$ python -q
>>> import numpy as np
>>> import numpy.linalg as la
>>> np.set_printoptions(precision=1, suppress=True, linewidth=160)
>>> tidy = lambda a: np.round(a, 1) + 0
>>> J = np.diag(np.array([1, 2, 3, 2]))
>>> J
array([[1, 0, 0, 0],
       [0, 2, 0, 0],
       [0, 0, 3, 0],
       [0, 0, 0, 2]])
>>> # symmetric
>>> J - J[0]
array([[ 0,  0,  0,  0],
       [-1,  2,  0,  0],
       [-1,  0,  3,  0],
       [-1,  0,  0,  2]])
>>> la.rank(J)
Traceback (most recent call last):
  File "<python-input-8>", line 1, in <module>
    la.rank(J)
    ^^^^^^^
AttributeError: module 'numpy.linalg' has no attribute 'rank'
>>> J.shape
(4, 4)
>>> tidy(J.mean(axis=0))
array([0.2, 0.5, 0.8, 0.5])
>>> tidy(la.norm(J))
np.float64(4.2)
>>> r0, v = J[1], J[0]
>>> print(r0 @ v)
0
>>> r0 @ r0
np.int64(4)
>>> pr = (r0 @ v) / (r0 @ r0) * r0
>>> print((v - pr) @ r0)
0.0
>>> la.matrix_rank(np.outer(r0, v))
np.int64(1)
>>> v - pr
array([1., 0., 0., 0.])
>>> mat = np.load("sample4.npy")
>>> tidy(mat)
array([[ 0. , -0.9,  0. ,  0.2],
       [ 0.9, -0.1, -0.2, -0.3],
       [-0.2, -0.2, -0.8,  0.1],
       [ 0. , -0.4,  0.6, -0.3],
       [ 0.3,  0.1,  0.2,  0.9]])
>>> x = np.array([0, 0, 2, 0])
>>> tidy(np.einsum("ij,j->i", mat, x))
array([ 0. , -0.4, -1.5,  1.1,  0.5])
>>> tidy(mat @ np.ones(4))
array([-0.7,  0.3, -1. , -0.1,  1.5])
>>> la.norm(mat @ x) <= la.norm(mat, 2) * la.norm(x) + 1e-9
np.True_
>>> x = np.array([0, 5, 7, 4])
>>> y = mat @ x
>>> tidy(la.pinv(mat) @ mat)
array([[1., 0., 0., 0.],
       [0., 1., 0., 0.],
       [0., 0., 1., 0.],
       [0., 0., 0., 1.]])
>>> print(tidy(y))
[-3.9 -3.1 -5.8  0.9  5.5]
>>> rng = np.random.default_rng(46524)
>>> y = y + 0.3 * rng.normal(size=5)
>>> tidy(y)
array([-4.1, -3.3, -6.2,  0.5,  5.6])
>>> coef, *_ = la.lstsq(mat, y)
>>> tidy(la.norm(y - mat @ coef))
np.float64(0.4)
>>> tidy(coef)
array([-0.2,  5.4,  7.1,  4.2])
>>> coef.round()
array([-0.,  5.,  7.,  4.])
>>> print(tidy(mat.T @ (y - mat @ coef)))
[0. 0. 0. 0.]
>>> r0, v = mat[3], mat[4]
>>> tidy(r0 @ r0)
np.float64(0.5)
>>> pr = (r0 @ v) / (r0 @ r0) * r0
>>> tidy(v - pr)
array([0.3, 0. , 0.4, 0.8])
>>> tidy(pr)
array([ 0. ,  0.1, -0.1,  0.1])
>>> print(tidy((v - pr) @ r0))
0.0
>>> tidy(mat.sum(axis=0))
array([ 1.1, -1.5, -0.2,  0.6])
>>> tidy(mat.mean(axis=0))
array([ 0.2, -0.3,  0. ,  0.1])
>>> tidy(mat @ mat.T)
array([[ 0.8,  0. ,  0.2,  0.3,  0.1],
       [ 0. ,  1. ,  0. ,  0. ,  0. ],
       [ 0.2,  0. ,  0.7, -0.4, -0.1],
       [ 0.3,  0. , -0.4,  0.5, -0.1],
       [ 0.1,  0. , -0.1, -0.1,  1. ]])
>>> tidy(mat.T @ mat)
array([[1., 0., 0., 0.],
       [0., 1., 0., 0.],
       [0., 0., 1., 0.],
       [0., 0., 0., 1.]])
>>> tidy(la.pinv(mat))
array([[ 0. ,  0.9, -0.2,  0. ,  0.3],
       [-0.9, -0.1, -0.2, -0.4,  0.1],
       [ 0. , -0.2, -0.8,  0.6,  0.2],
       [ 0.2, -0.3,  0.1, -0.3,  0.9]])
>>> feats = np.array([[0, 0, 0, 0],
...     [-4, 3, 6, -1],
...     [10, -1, -2, 9],
...     [-4, -4, -8, -8],
...     [6, -3, -6, 3]])
>>> # looks like rank 2
>>> Uu, s, Vh = la.svd(feats)
>>> evecs = Vh[:(s > 1e-8).sum()]
>>> x = feats[4] + -3 * feats[1] + rng.integers(2) * np.eye(4)[2]
>>> x
array([ 18., -12., -24.,   6.])
>>> print(la.matrix_rank(np.vstack([feats, x])))
2
>>> np.allclose(evecs.T @ evecs @ x, x)
True
>>> tidy(np.diag(evecs.T @ evecs))
array([0.5, 0.2, 0.7, 0.5])
>>> tidy(evecs.T @ evecs)
array([[ 0.5, -0.1, -0.2,  0.5],
       [-0.1,  0.2,  0.4,  0.1],
       [-0.2,  0.4,  0.7,  0.2],
       [ 0.5,  0.1,  0.2,  0.5]])
>>> la.cond(feats) > 100
np.True_
>>> np.argsort(-la.norm(feats, axis=0).round(6), kind="stable")[:3]
array([0, 3, 2])
>>> Uu, s, Vh = la.svd(feats)
>>> tidy(s)
array([17.6, 13.7,  0. ,  0. ])
>>> other = Uu[:, :2] @ np.diag(s[:2]) @ Vh[:2]
>>> tidy(other)
array([[ 0.,  0.,  0.,  0.],
       [-4.,  3.,  6., -1.],
       [10., -1., -2.,  9.],
       [-4., -4., -8., -8.],
       [ 6., -3., -6.,  3.]])
>>> la.matrix_rank(feats, rtol=0.05)
np.int64(2)
>>> rk = la.matrix_rank(feats)
>>> rk
np.int64(2)
>>> null = la.svd(feats)[2][rk:].T
>>> [int(la.matrix_rank(np.delete(feats, i, axis=0))) for i in range(5)]
[2, 2, 2, 2, 2]
>>> la.matrix_rank(feats.T @ feats), la.matrix_rank(feats @ feats.T)
(np.int64(2), np.int64(2))
>>> null.shape
(4, 2)
>>> M = np.loadtxt("mat.csv", delimiter=",")
>>> M
array([[-1., -2., -2.,  0.],
       [-2., -1., -2.,  0.],
       [-2., -2., -1.,  0.],
       [ 0.,  0.,  0., -1.]])
>>> # 2 groups of indices that never mix
>>> Q, Rm = la.qr(mat)
>>> tidy(np.trace(Q @ Q.T))
np.float64(4.0)
>>> print(tidy(Q.T @ Q))
[[1. 0. 0. 0.]
 [0. 1. 0. 0.]
 [0. 0. 1. 0.]
 [0. 0. 0. 1.]]
>>> tidy(Q @ Rm)
array([[ 0. , -0.9,  0. ,  0.2],
       [ 0.9, -0.1, -0.2, -0.3],
       [-0.2, -0.2, -0.8,  0.1],
       [ 0. , -0.4,  0.6, -0.3],
       [ 0.3,  0.1,  0.2,  0.9]])
>>> tidy(Q)
array([[ 0. ,  0.9,  0. ,  0.2],
       [-0.9,  0.1, -0.2, -0.3],
       [ 0.2,  0.2, -0.8,  0.1],
       [ 0. ,  0.4,  0.6, -0.3],
       [-0.3, -0.1,  0.2,  0.9]])
>>> Q.shape, Rm.shape
((5, 4), (4, 4))
>>> print(tidy(Rm))
[[-1.  0.  0.  0.]
 [ 0. -1.  0.  0.]
 [ 0.  0.  1.  0.]
 [ 0.  0.  0.  1.]]
>>> np.allclose(Rm.T @ Rm, mat.T @ mat)
True
>>> arr = np.load("x.npy")
>>> arr
array([[ 5,  5,  5,  5],
       [ 5, 10, 10, 10],
       [ 5, 10, 15, 15],
       [ 5, 10, 15, 20]])
>>> print(np.count_nonzero(feats))
16
>>> print(tidy(la.norm(feats)))
22.3
>>> np.unravel_index(np.abs(feats).argmax(), feats.shape)
(np.int64(2), np.int64(0))
>>> feats.sum(axis=1)
array([  0,   4,  16, -24,   0])
>>> w, evecs = la.eigh(arr)
>>> x = np.array([2, 2, 1, 2])
>>> tidy(evecs * np.sqrt(w) @ evecs.T)
array([[1.9, 0.8, 0.6, 0.5],
       [0.8, 2.5, 1.3, 1.1],
       [0.6, 1.3, 3. , 1.9],
       [0.5, 1.1, 1.9, 3.9]])
>>> (np.sign(evecs[:, -1].round(6)) == np.sign(evecs[0, -1].round(6))).astype(int)
array([1, 1, 1, 1])
>>> Q, evecs = la.qr(arr[:, :3])[0], la.qr(arr[:, 3:])[0]
>>> s = la.svd(Q.T @ evecs, compute_uv=False)
>>> tidy(np.degrees(np.arccos(s.clip(0, 1))))
array([7.4])
>>> tidy(la.norm(Q @ Q.T - evecs @ evecs.T, 2))
np.float64(1.0)
>>> labels = rng.permutation(4)
>>> labels
array([3, 2, 0, 1])
>>> other = arr[labels][:, labels]
>>> tidy(la.det(other)), tidy(la.det(arr[labels]))
(np.float64(625.0), np.float64(-625.0))
>>> A = np.load("run19.npy")
>>> A
array([[1. , 0. , 0. ],
       [0.5, 0.5, 0. ],
       [0.5, 0. , 0.5]])
>>> w, evecs = la.eig(A)
>>> w
array([0.5, 0.5, 1. ])
>>> tidy(np.sort(la.eigvals(la.inv(A))))
array([1., 2., 2.])
>>> K = np.loadtxt("case19.csv", delimiter=",")
>>> K
array([[-0.2, -0.5, -0.3,  0.5],
       [ 0.7,  0.8,  1. ,  0. ],
       [-0.3, -0.7, -0.4,  0.9],
       [-0.1,  0.1, -0.4, -0.4],
       [ 1. ,  0.9,  1. ,  1. ],
       [ 0.2,  0.8,  0.3, -0.9],
       [-0.4, -0.7, -0.7,  0.7],
       [-0.3,  0.1, -0.7, -0.7],
       [-0.8, -0.7, -1. , -0.7],
       [-0.8, -0.6, -1. , -0.8],
       [-0.7, -0.9, -1. ,  0.7],
       [-0.2,  0.7, -0.6, -1. ],
       [-0.7, -0.9, -1. ,  0.8],
       [ 0.8,  0.7,  1. ,  0.3],
       [ 0.4, -0.2,  0.8,  0.9],
       [ 0.7,  1. ,  1. , -1. ],
       [ 0.9,  1. ,  1. , -1. ],
       [ 0. ,  0.5,  0. , -0.8],
       [ 0. ,  0.8, -0.3, -1. ]])
>>> Ac = K - K.mean(axis=0)
>>> Uu, s, Vh = la.svd(Ac, full_matrices=False)
>>> tidy(s)
array([5. , 3.6, 0.9, 0.3])
>>> la.matrix_rank(Ac)
np.int64(4)
>>> np.abs(Vh[0]).argmax()
np.int64(2)
>>> print(tidy((s ** 2).sum() ** 2 / (s ** 4).sum()))
1.9
>>> (np.sign(Uu[:, 0]) == np.sign(Uu[0, 0])).astype(int)
array([1, 0, 1, 1, 0, 0, 1, 1, 1, 1, 1, 0, 1, 0, 0, 0, 0, 0, 0])
>>> tidy(Ac.mean(axis=0))
array([0., 0., 0., 0.])
>>> other = K / np.sqrt((K ** 2).mean(axis=1, keepdims=True))
>>> tidy(other[16])
array([ 0.9,  1. ,  1. , -1. ])
>>> tidy(la.norm(other, axis=1))
array([2., 2., 2., 2., 2., 2., 2., 2., 2., 2., 2., 2., 2., 2., 2., 2., 2., 2., 2.])
>>> theta = np.radians(180)
>>> Rm = np.eye(4)
>>> Rm[0, 0] = Rm[3, 3] = np.cos(theta)
>>> Rm[0, 3], Rm[3, 0] = -np.sin(theta), np.sin(theta)
>>> tidy(Rm)
array([[-1.,  0.,  0.,  0.],
       [ 0.,  1.,  0.,  0.],
       [ 0.,  0.,  1.,  0.],
       [ 0.,  0.,  0., -1.]])
>>> other = K @ Rm.T
>>> np.allclose(K @ K.T, other @ other.T)
True
>>> tidy(la.svd(K, compute_uv=False)), tidy(la.svd(other, compute_uv=False))
(array([5. , 3.6, 1. , 0.3]), array([5. , 3.6, 1. , 0.3]))
>>> np.abs(other - K).max(axis=0)
array([2., 0., 0., 2.])
>>> tidy(other)
array([[ 0.2, -0.5, -0.3, -0.5],
       [-0.7,  0.8,  1. ,  0. ],
       [ 0.3, -0.7, -0.4, -0.9],
       [ 0.1,  0.1, -0.4,  0.4],
       [-1. ,  0.9,  1. , -1. ],
       [-0.2,  0.8,  0.3,  0.9],
       [ 0.4, -0.7, -0.7, -0.7],
       [ 0.3,  0.1, -0.7,  0.7],
       [ 0.8, -0.7, -1. ,  0.7],
       [ 0.8, -0.6, -1. ,  0.8],
       [ 0.7, -0.9, -1. , -0.7],
       [ 0.2,  0.7, -0.6,  1. ],
       [ 0.7, -0.9, -1. , -0.8],
       [-0.8,  0.7,  1. , -0.3],
       [-0.4, -0.2,  0.8, -0.9],
       [-0.7,  1. ,  1. ,  1. ],
       [-0.9,  1. ,  1. ,  1. ],
       [ 0. ,  0.5,  0. ,  0.8],
       [ 0. ,  0.8, -0.3,  1. ]])
>>> tidy(la.det(Rm)), np.trace(Rm)
(np.float64(1.0), np.float64(0.0))
>>> m1 = np.array([[-2, -1, 0, 1, 2],
...     [3, 4, 5, 6, 7],
...     [8, 9, 10, 11, 12],
...     [13, 14, 15, 16, 17]])
>>> Uu, s, Vh = la.svd(m1)
>>> tidy(s)
array([42.1,  3.8,  0. ,  0. ])
>>> other = Uu[:, :2] @ np.diag(s[:2]) @ Vh[:2]
>>> tidy(other)
array([[-2., -1.,  0.,  1.,  2.],
       [ 3.,  4.,  5.,  6.,  7.],
       [ 8.,  9., 10., 11., 12.],
       [13., 14., 15., 16., 17.]])
>>> print(tidy(la.norm(m1 - other) / la.norm(m1)))
0.0
>>> r0 = np.array([3, 0])
>>> np.correlate(m1[2], m1[1], "full")
array([ 56, 111, 164, 214, 260, 194, 134,  81,  36])
>>> np.cross(m1[2, :3], m1[1, :3])
array([  5, -10,   5])
